>>> import numpy as np
>>> np.set_printoptions(suppress=True, linewidth=140)
>>> F = np.loadtxt("x.csv", delimiter=",")
>>> print(F)
[[2. 2. 1. 3.]
 [0. 3. 1. 3.]
 [3. 2. 3. 3.]
 [2. 2. 1. 3.]
 [2. 2. 3. 1.]]
>>> u, g = F[4], F[1]
>>> u @ g
np.float64(12.0)
>>> pr = (u @ g) / (u @ u) * u
>>> print(np.round(g - pr, 2))
[-1.33  1.67 -1.    2.33]
>>> T = np.stack([F, 2 * F, F[::-1]])
>>> np.linalg.matrix_rank(T.reshape(3, -1))
np.int64(2)
>>> T.shape
(3, 5, 4)
>>> np.einsum("bij,cij->bc", T, T)
array([[104., 208.,  91.],
       [208., 416., 182.],
       [ 91., 182., 104.]])
>>> q, evecs = np.linalg.qr(F[:, :3])[0], np.linalg.qr(F[:, 3:])[0]
>>> sv = np.linalg.svd(q.T @ evecs, compute_uv=False)
>>> sv.round(2)
array([0.99])
>>> print((sv > 0.9).sum())
1
>>> np.round(np.linalg.norm(q @ q.T - evecs @ evecs.T, 2), 2)
np.float64(1.0)
>>> np.round(np.degrees(np.arccos(sv.clip(0, 1))), 2)
array([8.66])
>>> W0 = np.loadtxt("case15.csv", delimiter=",")
>>> W0.round(2)
array([[0.11, 0.04, 0.04, 0.18, 0.25],
       [0.04, 0.01, 0.01, 0.06, 0.08],
       [0.04, 0.01, 0.01, 0.06, 0.08],
       [0.18, 0.06, 0.06, 0.29, 0.41],
       [0.25, 0.08, 0.08, 0.41, 0.58]])
>>> u = np.array([2, 2, 2])
>>> np.round(np.polyval(u, W0[2]), 2)
array([2.07, 2.02, 2.02, 2.12, 2.18])
>>> np.round(np.correlate(W0[2], W0[1], "full"), 2) + 0
array([0.  , 0.  , 0.  , 0.01, 0.01, 0.01, 0.  , 0.  , 0.  ])
>>> np.cross(W0[2, :3], W0[1, :3])
array([0., 0., 0.])
